% ipython --no-banner

In [1]: import numpy as np

In [2]: import numpy.linalg as la

In [3]: np.set_printoptions(precision=1, suppress=True, linewidth=100, floatmode="fixed")

In [4]: def tidy(a):
   ...:     return np.round(a, 1) + 0
   ...: 

In [5]: J = np.loadtxt("sample18.csv", delimiter=",")

In [6]: J
Out[6]: 
array([[2.0, 0.0, 0.0, 0.0, 0.0, 0.0, 0.0],
       [0.0, 0.0, 0.0, 0.0, 0.0, 4.0, 0.0],
       [0.0, 0.0, 0.0, 0.0, 0.0, 0.0, 2.0],
       [0.0, 5.0, 0.0, 0.0, 0.0, 0.0, 0.0],
       [0.0, 0.0, 0.0, 0.0, 2.0, 0.0, 0.0],
       [0.0, 0.0, 4.0, 0.0, 0.0, 0.0, 0.0],
       [0.0, 0.0, 0.0, 1.0, 0.0, 0.0, 0.0]])

In [7]: rng = np.random.default_rng(5580)

In [8]: idx = rng.permutation(7)

In [9]: idx
Out[9]: array([4, 6, 3, 1, 5, 2, 0])

In [10]: Y = J[idx][:, idx]

In [11]: np.allclose(Y, J)
Out[11]: False

In [12]: tidy(np.sort(np.abs(la.eigvals(Y))))
Out[12]: array([2.0, 2.0, 2.8, 2.8, 2.8, 2.8, 2.8])

In [13]: tidy(la.det(Y)), tidy(la.det(J[idx]))
Out[13]: (np.float64(640.0), np.float64(640.0))

In [14]: tidy(la.svd(J, compute_uv=False))
Out[14]: array([5.0, 4.0, 4.0, 2.0, 2.0, 2.0, 1.0])

In [15]: J.T @ J
Out[15]: 
array([[ 4.0,  0.0,  0.0,  0.0,  0.0,  0.0,  0.0],
       [ 0.0, 25.0,  0.0,  0.0,  0.0,  0.0,  0.0],
       [ 0.0,  0.0, 16.0,  0.0,  0.0,  0.0,  0.0],
       [ 0.0,  0.0,  0.0,  1.0,  0.0,  0.0,  0.0],
       [ 0.0,  0.0,  0.0,  0.0,  4.0,  0.0,  0.0],
       [ 0.0,  0.0,  0.0,  0.0,  0.0, 16.0,  0.0],
       [ 0.0,  0.0,  0.0,  0.0,  0.0,  0.0,  4.0]])

In [16]: J[:, 1] @ J[:, 6]
Out[16]: np.float64(0.0)

In [17]: tidy(la.norm(J, axis=0))
Out[17]: array([2.0, 5.0, 4.0, 1.0, 2.0, 4.0, 2.0])
